$ python -q
>>> import numpy as np
>>> np.set_printoptions(precision=3, suppress=True, linewidth=160)
>>> def tidy(a):
...     return np.round(a, 3) + 0
... 
>>> X = np.array([[3, 3, 3], [3, 6, 6], [3, 6, 9]])
>>> # symmetric, so the eigenvalues are real
>>> Lm = np.linalg.cholesky(X)
>>> tidy(X / np.sqrt(np.outer(np.diag(X), np.diag(X))))
array([[1.   , 0.707, 0.577],
       [0.707, 1.   , 0.816],
       [0.577, 0.816, 1.   ]])
>>> np.linalg.eigvalsh(X).min() > 0
np.True_
>>> tidy(Lm)
array([[1.732, 0.   , 0.   ],
       [1.732, 1.732, 0.   ],
       [1.732, 1.732, 1.732]])
>>> tidy(np.linalg.norm(X, axis=0))
array([ 5.196,  9.   , 11.225])
>>> X[1] @ X[2]
np.int64(99)
>>> tidy(np.linalg.norm(X, 1)), tidy(np.linalg.norm(X, np.inf))
(np.float64(18.0), np.float64(18.0))
>>> tidy(np.linalg.norm(X, "nuc"))
np.float64(18.0)
>>> arr = np.loadtxt("out11.csv", delimiter=",")
>>> arr
array([[  1.,  -5.,  -5.,   3.],
       [ -5.,  25.,  25., -15.],
       [ -5.,  25.,  25., -15.],
       [  3., -15., -15.,   9.]])
>>> A2 = arr[0, 0] * arr[1:] - np.outer(arr[1:, 0], arr[0])
>>> A2
array([[0., 0., 0., 0.],
       [0., 0., 0., 0.],
       [0., 0., 0., 0.]])
>>> np.flatnonzero(~A2.round(6).any(axis=1))
array([0, 1, 2])
>>> np.linalg.matrix_rank(A2), np.linalg.matrix_rank(arr)
(np.int64(0), np.int64(1))
>>> rk = np.linalg.matrix_rank(arr)
>>> rk
np.int64(1)
>>> ns = np.linalg.svd(arr)[2][rk:].T
>>> np.allclose(arr @ ns, 0)
True
>>> tidy(ns @ ns.T)
array([[ 0.983,  0.083,  0.083, -0.05 ],
       [ 0.083,  0.583, -0.417,  0.25 ],
       [ 0.083, -0.417,  0.583,  0.25 ],
       [-0.05 ,  0.25 ,  0.25 ,  0.85 ]])
>>> ns.shape
(4, 3)
>>> [int(np.linalg.matrix_rank(np.delete(arr, i, axis=0))) for i in range(4)]
[1, 1, 1, 1]
>>> data = np.load("m.npy")
>>> data
array([[ 3.739,  2.635, -2.019],
       [ 0.205, -0.173, -4.993],
       [-1.336,  3.202,  3.601],
       [-4.688,  0.017,  1.739],
       [-3.389,  3.082, -2.005],
       [-3.63 , -2.833, -1.948],
       [-3.445, -2.933, -2.128],
       [-0.894,  4.486, -2.019],
       [ 0.731,  0.024,  4.946],
       [ 3.069,  3.7  , -1.377],
       [ 2.435,  3.814, -2.126],
       [-3.532, -1.154,  3.346],
       [-3.389,  3.669,  0.238],
       [-2.824, -0.99 ,  4.006],
       [ 1.293,  0.13 , -4.828],
       [ 3.468,  2.377,  2.706],
       [ 4.009,  2.817,  0.999],
       [ 4.544,  2.047, -0.399],
       [-3.495, -0.612, -3.523],
       [-2.365, -2.423,  3.679],
       [ 0.323, -1.536,  4.747],
       [ 3.348, -2.983, -2.212],
       [-3.348,  3.638,  0.745],
       [-1.411,  2.645, -4.001]])
>>> x0 = np.array([-3, 9, -5])
>>> target = data @ x0
>>> tidy(np.linalg.lstsq(data, target)[0])
array([-3.,  9., -5.])
>>> tidy(np.linalg.solve(data.T @ data, data.T @ target))
array([-3.,  9., -5.])
>>> rng = np.random.default_rng(88)
>>> target = target + 0.3 * rng.normal(size=24)
>>> tidy(target)
array([ 22.374,  22.631,  14.503,   5.654,  47.811,  -4.59 ,  -5.136,  52.998, -26.257,  30.658,  37.199, -16.805,  41.829, -20.278,  22.016,  -2.705,   8.497,
         6.965,  22.814, -32.984, -38.25 , -25.863,  39.034,  47.942])
>>> coef, *_ = np.linalg.lstsq(data, target)
>>> coef.round()
array([-3.,  9., -5.])
>>> A2 = np.array([[-3, 0], [-3, 1], [-1, 3]])
>>> np.linalg.matrix_rank(np.vstack([data, A2.T]))
np.int64(3)
>>> np.linalg.matrix_rank(data @ A2)
np.int64(2)
>>> tidy(np.einsum("ij,ij->i", data, data))
array([25.   , 25.002, 25.005, 25.002, 25.004, 24.997, 24.999, 25.   , 24.998, 25.005, 24.996, 25.002, 25.004, 25.003, 24.998, 25.   , 25.006, 24.997, 25.001,
       24.999, 24.998, 25.   , 24.999, 24.995])
>>> mat = np.loadtxt("sample13.csv", delimiter=",")
>>> mat
array([[ 0.005, -1.791, -4.196,  0.549],
       [-0.815, -0.767,  1.92 , -1.838],
       [-0.009, -0.532, -2.309, -1.175],
       [-1.135,  1.159,  8.017, -0.502],
       [ 0.25 , -0.316,  6.657, -0.436],
       [-0.045, -1.934,  4.221,  0.472],
       [ 0.299, -0.028,  3.076,  0.789],
       [-0.5  ,  1.102, -0.204, -1.213],
       [ 0.518, -1.434, -0.217,  1.784],
       [ 0.098, -1.147,  1.296,  1.334],
       [-0.163,  1.803, -6.701,  0.413],
       [-0.517, -1.658, -3.446, -0.483],
       [-0.03 , -1.067, -0.113,  0.493],
       [-1.271,  0.891,  2.42 ,  0.791],
       [ 0.141, -1.549,  1.877, -0.007],
       [ 0.22 ,  0.034,  3.611,  0.867],
       [ 0.509, -1.162,  0.591, -1.163],
       [ 0.151, -0.577,  2.184,  0.221],
       [ 0.28 ,  0.926, -4.14 , -0.612],
       [-0.289,  2.95 , -0.764,  0.113],
       [ 0.104,  0.203, -3.816,  1.874],
       [ 0.082, -2.446, -2.752, -0.754],
       [ 0.166,  2.167,  1.71 ,  0.835],
       [-0.181, -2.025, -1.137, -0.955]])
>>> x0 = np.array([2, 3, 7, 8])
>>> target = mat @ x0
>>> coef, lr = np.zeros(4), 1 / np.linalg.norm(mat, 2) ** 2
>>> for i in range(40):
...     coef -= lr * mat.T @ (mat @ coef - target)
...     if i % 10 == 0: print(i, round(np.linalg.norm(mat @ coef - target), 3))
... 
0 40.864
10 16.148
20 7.254
30 3.455
>>> tidy(coef)
array([1.361, 2.974, 6.983, 7.782])
>>> cent = mat[[14, 2]].astype(float)
>>> for _ in range(5):
...     lab = np.linalg.norm(mat[:, None] - cent, axis=-1).argmin(axis=1)
...     cent = np.array([mat[lab == j].mean(axis=0) for j in range(2)])
... 
>>> lab
array([1, 0, 1, 0, 0, 0, 0, 1, 0, 0, 1, 1, 0, 0, 0, 0, 0, 0, 1, 1, 1, 1, 0, 1])
>>> np.abs(cent[1] - cent[0]).argmax()
np.int64(2)
>>> tidy(cent)
array([[-0.067, -0.409,  2.661,  0.26 ],
       [-0.119, -0.147, -2.946, -0.224]])
>>> lab = mat[:, 0] > np.median(mat[:, 0])
>>> u = mat[lab].mean(axis=0) - mat[~lab].mean(axis=0)
>>> ((mat - mat.mean(axis=0)) @ u > 0).astype(int)
array([0, 1, 0, 1, 1, 1, 1, 0, 1, 1, 0, 0, 1, 1, 1, 1, 1, 1, 0, 0, 0, 0, 1, 0])
>>> tidy((((mat - mat.mean(axis=0)) @ u > 0) == lab).mean())
np.float64(0.667)
>>> tidy(u)
array([ 0.647, -0.288,  1.031,  0.672])
>>> A = np.array([[0, 0, 0, 0], [0, 0, 2, 0], [1, 0, 0, 0], [0, 0, 0, 8]])
>>> A
array([[0, 0, 0, 0],
       [0, 0, 2, 0],
       [1, 0, 0, 0],
       [0, 0, 0, 8]])
>>> # row 3 is much longer than the rest
>>> Uu, s, VT = np.linalg.svd(A)
>>> V = VT[:(s > 1e-8).sum()]
>>> x0 = A[1] + 4 * A[2] + rng.integers(2) * np.eye(4)[1]
>>> x0
array([4., 1., 2., 0.])
>>> V.T @ V
array([[1., 0., 0., 0.],
       [0., 0., 0., 0.],
       [0., 0., 1., 0.],
       [0., 0., 0., 1.]])
>>> np.diag(V.T @ V)
array([1., 0., 1., 1.])
>>> np.linalg.matrix_rank(np.vstack([A, x0]))
np.int64(4)
>>> tidy(np.linalg.norm(A[0] - A[3]))
np.float64(8.0)
>>> A[0] @ A[3]
np.int64(0)
>>> tidy(np.linalg.norm(A, 2))
np.float64(8.0)
>>> tidy(np.linalg.norm(A, axis=0))
array([1., 0., 2., 8.])
>>> tidy(np.linalg.norm(A[0], 1)), tidy(np.linalg.norm(A[0], np.inf))
(np.float64(0.0), np.float64(0.0))
>>> tidy(np.linalg.norm(A, "nuc"))
np.float64(11.0)
>>> tidy(np.linalg.norm(A, axis=1))
array([0., 2., 1., 8.])
>>> A @ A
array([[ 0,  0,  0,  0],
       [ 2,  0,  0,  0],
       [ 0,  0,  0,  0],
       [ 0,  0,  0, 64]])
>>> np.linalg.matrix_power(A, 2)
array([[ 0,  0,  0,  0],
       [ 2,  0,  0,  0],
       [ 0,  0,  0,  0],
       [ 0,  0,  0, 64]])
>>> A.inv()
Traceback (most recent call last):
  File "<python-input-77>", line 1, in <module>
    A.inv()
    ^^^^^
AttributeError: 'numpy.ndarray' object has no attribute 'inv'
>>> np.linalg.determinant(A)
Traceback (most recent call last):
  File "<python-input-78>", line 1, in <module>
    np.linalg.determinant(A)
    ^^^^^^^^^^^^^^^^^^^^^
AttributeError: module 'numpy.linalg' has no attribute 'determinant'
>>> A2 = np.array([[0, 0], [5, 4]])
>>> cent = np.kron(A2, A)
>>> tidy(np.linalg.norm(cent, 2)), tidy(np.linalg.norm(A2, 2) * np.linalg.norm(A, 2))
(np.float64(51.225), np.float64(51.225))
>>> proj = np.triu(np.array([[0, 1, 1, 0], [3, -2, 3, -2], [0, 3, 0, 3], [-2, 3, -2, 0]]), 1) + np.eye(4)
>>> A2 = proj @ A @ np.linalg.inv(proj)
>>> proj @ A - A @ proj
array([[  1.,   0.,   2.,   0.],
       [  3.,   0.,   0., -22.],
       [  0.,  -1.,  -1.,  24.],
       [  0.,   0.,   0.,   0.]])
>>> A2
array([[  1.,  -1.,   4., -14.],
       [  3.,  -3.,   8., -46.],
       [  1.,  -1.,   2.,  16.],
       [  0.,   0.,   0.,   8.]])
>>> np.trace(A2), np.trace(A)
(np.float64(8.0), np.int64(8))
>>> tidy(np.linalg.det(A2))
np.float64(0.0)
>>> np.linalg.matrix_rank(A2)
np.int64(3)
